$ python -q
>>> import numpy as np
>>> from numpy import linalg as LA
>>> np.set_printoptions(precision=2, suppress=True, linewidth=140, legacy="1.25")
>>> arr = np.load("a.npy")
>>> arr
array([[  2.34,  -4.32,  -0.98],
       [  4.62,   7.09,  12.7 ],
       [  1.07, -10.63,  -8.56],
       [  3.55,   1.75,   6.3 ],
       [  2.44,  -3.8 ,  -0.36],
       [  4.12,   4.61,   9.74],
       [  2.87,  -1.63,   2.24],
       [  2.09,  -5.54,  -2.44],
       [  3.48,   1.39,   5.87],
       [  1.47,  -8.65,  -6.18],
       [  1.5 ,  -8.48,  -5.97],
       [  4.46,   6.3 ,  11.76],
       [  1.43,  -8.86,  -6.43],
       [  2.93,  -1.37,   2.56],
       [  3.92,   3.59,   8.5 ],
       [  3.21,   0.03,   4.24],
       [  4.33,   5.67,  11.  ],
       [  2.09,  -5.55,  -2.46],
       [  3.71,   2.54,   7.24],
       [  1.75,  -7.24,  -4.49],
       [  1.56,  -8.22,  -5.67],
       [  0.9 , -11.52,  -9.63],
       [  2.81,  -1.97,   1.83],
       [  1.88,  -6.61,  -3.73],
       [  2.56,  -3.2 ,   0.36],
       [  1.97,  -6.15,  -3.18],
       [  2.17,  -5.14,  -1.96],
       [  2.46,  -3.69,  -0.23],
       [  2.72,  -2.4 ,   1.33]])
>>> Uu, sig, Vh = LA.svd(arr)
>>> evecs = Vh[:(sig > 1e-8).sum()]
>>> rng = np.random.default_rng(6340)
>>> vec = arr[6] + 5 * arr[17] + rng.integers(2) * np.eye(3)[2]
>>> vec
array([ 13.32, -29.38,  -9.05])
>>> np.allclose(evecs.T @ evecs @ vec, vec)
False
>>> Y = arr / LA.norm(arr, axis=1, keepdims=True)
>>> G = Y @ Y.T
>>> (G - 2 * np.eye(29)).round(6).argmax(axis=1)
array([ 4, 11, 21,  8, 27, 16, 13, 17,  3, 10,  9, 16,  9,  6,  5,  8, 11,  7, 14, 23, 10,  2,  6, 25, 27, 23,  7,  4, 22])
>>> A = np.diag(20 * np.array([2, 3, 1, 1])) + np.array([[3, 1, 3, 1], [2, 3, 2, 1], [2, 0, 3, 3], [0, 2, 3, 1]])
>>> A
array([[43,  1,  3,  1],
       [ 2, 63,  2,  1],
       [ 2,  0, 23,  3],
       [ 0,  2,  3, 21]])
>>> vec = np.array([2, -1, 0, 2])
>>> (A @ vec).argmax()
0
>>> print((A * vec).sum(axis=1))
[ 87 -57  10  40]
>>> A @ np.ones(4)
array([48., 68., 28., 26.])
>>> A @ np.eye(4)[0]
array([43.,  2.,  2.,  0.])
>>> np.sign((A @ vec).round(6))
array([ 1, -1,  1,  1])
>>> LA.norm(A @ vec) <= LA.norm(A, 2) * LA.norm(vec) + 1e-9
True
>>> A @ (2 * vec)
array([ 174, -114,   20,   80])
>>> def softmax(z):
...     e = np.exp(z - z.max(axis=-1, keepdims=True))
...     return e / e.sum(axis=-1, keepdims=True)
... 
>>> np.round(softmax(A[1] + -2), 2) + 0
array([0., 1., 0., 0.])
>>> np.round(softmax(10 * A[1]), 2) + 0
array([0., 1., 0., 0.])
>>> att = A @ A.T / np.sqrt(4)
>>> np.round(softmax(att), 2) + 0
array([[1., 0., 0., 0.],
       [0., 1., 0., 0.],
       [0., 0., 1., 0.],
       [0., 0., 0., 1.]])
>>> softmax(att)[1] @ A
array([ 2., 63.,  2.,  1.])
>>> O, evecs = LA.qr(A[:, :3])[0], LA.qr(A[:, 3:])[0]
>>> sig = LA.svd(O.T @ evecs, compute_uv=False)
>>> np.degrees(np.arccos(sig.clip(0, 1)))
array([73.75])
>>> vec = np.array([1, 1, 3, 2])
>>> target = A @ vec
>>> beta, lr = np.zeros(4), 1 / LA.norm(A, 2) ** 2
>>> for i in range(300):
...     beta -= lr * A.T @ (A @ beta - target)
...     if i % 50 == 0: print(i, round(LA.norm(A @ beta - target), 2))
... 
0 77.83
50 0.03
100 0.0
150 0.0
200 0.0
250 0.0
>>> np.round(LA.cond(A), 2)
3.36
>>> beta
array([1., 1., 3., 2.])
